$ ipython --no-banner

In [1]: import numpy as np

In [2]: import numpy.linalg as la

In [3]: np.set_printoptions(precision=3, suppress=True, linewidth=140, floatmode="fixed")

In [4]: def rd(a):
   ...:     return np.round(a, 3) + 0
   ...: 

In [5]: feats = np.load("sample11.npy")

In [6]: print(rd(feats))
[[0.474 0.474 0.158]
 [0.474 0.474 0.158]
 [0.158 0.158 0.053]]

In [7]: Uu, s, Vh = la.svd(feats)

In [8]: V = Vh[:(s > 1e-8).sum()]

In [9]: rng = np.random.default_rng(85224)

In [10]: x = feats[1] + -2 * feats[0] + rng.integers(2) * np.eye(3)[1]

In [11]: print(rd(x))
[-0.474  0.526 -0.158]

In [12]: print(rd(np.diag(V.T @ V)))
[0.474 0.474 0.053]

In [13]: print(la.matrix_rank(np.vstack([feats, x])))
2

In [14]: print(np.allclose(V.T @ V @ x, x))
False

In [15]: print(rd(V.T @ V))
[[0.474 0.474 0.158]
 [0.474 0.474 0.158]
 [0.158 0.158 0.053]]

In [16]: vals, V = la.eigvalsh(feats)
---------------------------------------------------------------------------
ValueError                                Traceback (most recent call last)
Cell In[16], line 1
----> 1 vals, V = la.eigvalsh(feats)

ValueError: too many values to unpack (expected 2)

In [17]: vals, V = la.eigh(feats)

In [18]: print(rd(la.svd(feats, compute_uv=False)))
[1.000 0.000 0.000]

In [19]: print(rd(la.eigvalsh(feats + 4 * np.eye(3))))
[4.000 4.000 5.000]

In [20]: print(rd(vals))
[0.000 0.000 1.000]

In [21]: print(rd(V.T @ V))
[[1.000 0.000 0.000]
 [0.000 1.000 0.000]
 [0.000 0.000 1.000]]

In [22]: print(rd(np.abs(V[:, -1])))
[0.688 0.688 0.229]

In [23]: X = np.load("block13.npy")

In [24]: print(X)
[[ 1 -2  3  2  0]
 [ 1 -1  3 -2 -2]
 [-2 -2 -6  0 -2]]

In [25]: Uu, s, Vh = la.svd(X, full_matrices=False)

In [26]: print(rd(np.sqrt((s ** 2).sum())), rd(la.norm(X)))
9.22 9.22

In [27]: print(rd(Uu.T @ X @ Vh.T))
[[7.813 0.000 0.000]
 [0.000 3.724 0.000]
 [0.000 0.000 3.175]]

In [28]: print(rd(np.abs(Vh[0])))
[0.313 0.074 0.938 0.007 0.127]

In [29]: print(Uu.shape, s.shape, Vh.shape)
(3, 3) (3,) (3, 5)

In [30]: print(rd(s))
[7.813 3.724 3.175]

In [31]: r0 = np.array([1, -2, -2])

In [32]: print(np.convolve(X[2], r0))
[-2  2  2 16 10  4  4]

In [33]: print(np.correlate(X[2], X[1], "full"))
[  4   8  10   8 -14   8 -12   2  -2]

In [34]: print(np.array([np.convolve(row, r0, "same") for row in X]))
[[ -4   5   0 -10  -4]
 [ -3   3  -6  -4   8]
 [  2   2  16  10   4]]

In [35]: out = np.array([[3, 1], [2, -2], [-1, -1], [3, 3], [3, -2]])

In [36]: print(out.T @ X.T)
[[  2 -14 -10]
 [  8  -2  12]]

In [37]: print(np.einsum("ij->j", X))
[ 0 -5  0  0 -4]

In [38]: print(la.matrix_rank(np.vstack([X, out.T])))
5

In [39]: print(np.einsum("ij,ij->i", X, X))
[18 19 48]

In [40]: W1 = np.array([[1, -3, -4, -8],
    ...:     [7, 5, -1, -2],
    ...:     [-6, 9, -7, -6],
    ...:     [9, 4, -9, 6],
    ...:     [-6, 1, -2, 4]])

In [41]: beta = np.array([9, -4, 2, 2])

In [42]: act = np.maximum(X @ W1 + beta, 0)

In [43]: print((act > 0).astype(int))
[[0 1 0 0]
 [0 1 0 0]
 [1 0 1 1]]

In [44]: print(rd((act > 0).mean(axis=0)))
[0.333 0.667 0.333 0.333]

In [45]: basis = np.array([[0, -3, 2], [2, 3, -1], [0, -2, 2], [-1, 3, 3]])

In [46]: print(W1 @ basis)
[[  2 -28 -27]
 [ 12 -10   1]
 [ 24  41 -53]
 [  2  21  14]
 [ -2  37  -5]]

In [47]: print(act @ basis)
[[ 36  54 -18]
 [ 10  15  -5]
 [-50 -89 348]]

In [48]: print((act @ basis).round(6).argmax(axis=1))
[1 1 2]

In [49]: W0 = np.load("run12.npy")

In [50]: print(W0)
[[-0.740  0.436 -0.188  0.612]
 [-4.173  0.931  0.088  3.184]
 [ 0.620 -0.306  0.131 -0.571]
 [ 0.013  0.092 -0.204  0.041]
 [ 0.574 -0.933 -0.096 -0.178]
 [-5.087  2.321  0.086  3.710]
 [ 0.797 -0.434 -0.054 -0.517]
 [-2.863  0.933  0.093  2.132]
 [ 2.223 -0.805  0.085 -1.677]
 [-1.690  1.208 -0.035  1.150]
 [-0.124  0.045 -0.080  0.125]
 [-2.277  1.361  0.084  1.538]
 [ 0.537 -0.515  0.056 -0.333]
 [ 2.205 -0.014 -0.150 -1.734]
 [-1.929 -0.207  0.027  1.668]]

In [51]: gram = np.cov(W0, rowvar=False)

In [52]: print(gram.shape)
(4, 4)

In [53]: print(rd(la.eigvalsh(gram)[::-1]))
[7.877 0.244 0.012 0.000]

In [54]: print(rd(np.corrcoef(W0.T)))
[[ 1.000 -0.844 -0.400 -0.997]
 [-0.844  1.000  0.245  0.808]
 [-0.400  0.245  1.000  0.380]
 [-0.997  0.808  0.380  1.000]]

In [55]: labels = W0[:, 1] > np.median(W0[:, 1])

In [56]: r0 = W0[labels].mean(axis=0) - W0[~labels].mean(axis=0)

In [57]: print(np.argsort(-np.abs(r0).round(6), kind="stable"))
[0 3 1 2]

In [58]: print(labels.astype(int))
[1 1 0 1 0 1 0 1 0 1 0 1 0 0 0]

In [59]: print(rd(np.kron(np.eye(2, dtype=int), feats)))
[[0.474 0.474 0.158 0.000 0.000 0.000]
 [0.474 0.474 0.158 0.000 0.000 0.000]
 [0.158 0.158 0.053 0.000 0.000 0.000]
 [0.000 0.000 0.000 0.474 0.474 0.158]
 [0.000 0.000 0.000 0.474 0.474 0.158]
 [0.000 0.000 0.000 0.158 0.158 0.053]]

In [60]: print(np.einsum("ii->", feats))
1.0

In [61]: print(rd(la.det(feats[::-1])))
0.0

In [62]: print(rd(np.poly(feats)))
[ 1.000 -1.000  0.000  0.000]

In [63]: print(rd(la.eigvals(feats).sum().real))
1.0

In [64]: print(rd(la.eigvals(feats)))
[0.000 1.000 0.000]

In [65]: J = np.eye(3, dtype=int)[rng.permutation(3)]

In [66]: print(J)
[[0 1 0]
 [1 0 0]
 [0 0 1]]

In [67]: # symmetric

In [68]: print(np.einsum("ij,ji->", J, J))
3

In [69]: print(rd(la.det(2 * J)), rd(la.det(J)))
-8.0 -1.0

In [70]: print(np.kron(np.eye(2, dtype=int), J))
[[0 1 0 0 0 0]
 [1 0 0 0 0 0]
 [0 0 1 0 0 0]
 [0 0 0 0 1 0]
 [0 0 0 1 0 0]
 [0 0 0 0 0 1]]

In [71]: print(rd(la.eigvals(J).sum().real))
1.0

In [72]: cen = W0 - W0.mean(axis=0)

In [73]: V = la.svd(cen)[2][:1]

In [74]: out = cen - cen @ V.T @ V

In [75]: print(rd(out.std(axis=0)))
[0.063 0.451 0.100 0.147]

In [76]: print(rd((cen @ V.T).std(axis=0)))
[2.711]

In [77]: print(rd(np.diag(V.T @ V)))
[0.596 0.078 0.000 0.326]

In [78]: print(J @ J)
[[1 0 0]
 [0 1 0]
 [0 0 1]]

In [79]: print(rd(np.abs(la.eigvals(J)).max()))
1.0

In [80]: print(rd(np.sort(np.abs(la.eigvals(J)))))
[1.000 1.000 1.000]

In [81]: J.inv()
---------------------------------------------------------------------------
AttributeError                            Traceback (most recent call last)
Cell In[81], line 1
----> 1 J.inv()

AttributeError: 'numpy.ndarray' object has no attribute 'inv'

In [82]: print(np.trace(J))
1

In [83]: vals, V = la.eigh(J)

In [84]: x = np.array([-2, 3, 2])

In [85]: print(x @ J @ x)
-8

In [86]: print(rd(V * np.maximum(vals, 0) @ V.T))
[[0.500 0.500 0.000]
 [0.500 0.500 0.000]
 [0.000 0.000 1.000]]

In [87]: print(rd(V * np.abs(vals) @ V.T))
[[1.000 0.000 0.000]
 [0.000 1.000 0.000]
 [0.000 0.000 1.000]]

In [88]: print(rd(x @ J @ x / (x @ x)), vals[0], vals[-1])
-0.471 -1.0 1.0

In [89]: x = np.array([1, 0, 2])

In [90]: print(rd(np.abs(la.eigvals(J))))
[1.000 1.000 1.000]

In [91]: print(rd(np.sort(np.abs(np.degrees(np.angle(la.eigvals(J)))))))
[  0.000   0.000 180.000]

In [92]: print(rd(la.norm(x)), rd(la.norm(J @ x)))
2.236 2.236

In [93]: print(3 - la.matrix_rank(J - np.eye(3), tol=1e-8))
2

In [94]: print(rd(la.inv(J)))
[[0.000 1.000 0.000]
 [1.000 0.000 0.000]
 [0.000 0.000 1.000]]

In [95]: print(rd(la.det(J)))
-1.0

In [96]: print([p for p in range(1, 25) if np.allclose(la.matrix_power(J, p), np.eye(3))])
[2, 4, 6, 8, 10, 12, 14, 16, 18, 20, 22, 24]

In [97]: print(J.T @ (J @ x))
[1 0 2]

In [98]: O, _ = la.qr(np.array([[-0.1, 2.2, 0.2],
    ...:     [0.4, 0.8, 1.3],
    ...:     [0.3, 0.3, -0.9],
    ...:     [0.4, -0.2, 1.0],
    ...:     [0.4, 0.8, -0.6]]))

In [99]: A = O @ O.T

In [100]: print(rd(A))
[[ 0.898  0.173 -0.075 -0.223  0.081]
 [ 0.173  0.600 -0.094  0.443  0.071]
 [-0.075 -0.094  0.493 -0.028  0.484]
 [-0.223  0.443 -0.028  0.473  0.050]
 [ 0.081  0.071  0.484  0.050  0.537]]

In [101]: # symmetric

In [102]: x = np.array([2, 3, 2, 5, 2])

In [103]: print(rd((x - A @ x) @ (A @ x)))
0.0

In [104]: print(rd(la.eigvalsh(2 * A - np.eye(5))))
[-1.000 -1.000  1.000  1.000  1.000]

In [105]: def softmax(z):
     ...:     e = np.exp(z - z.max(axis=-1, keepdims=True))
     ...:     return e / e.sum(axis=-1, keepdims=True)
     ...: 

In [106]: print(rd(softmax(feats[1] + 2)))
[0.366 0.366 0.267]

In [107]: print(rd(softmax(feats[1])))
[0.366 0.366 0.267]

In [108]: print(rd(softmax(10 * feats[1])))
[0.490 0.490 0.021]

In [109]: att = feats @ feats.T / np.sqrt(3)

In [110]: print(rd(softmax(att + np.triu(np.full(att.shape, -np.inf), 1))))
[[1.000 0.000 0.000]
 [0.500 0.500 0.000]
 [0.340 0.340 0.320]]

In [111]: print(rd(softmax(att)[1] @ feats))
[0.381 0.381 0.127]

In [112]: print(rd(softmax(att)))
[[0.353 0.353 0.294]
 [0.353 0.353 0.294]
 [0.340 0.340 0.320]]

In [113]: print(softmax(att).round(6).argmax(axis=1))
[0 0 0]
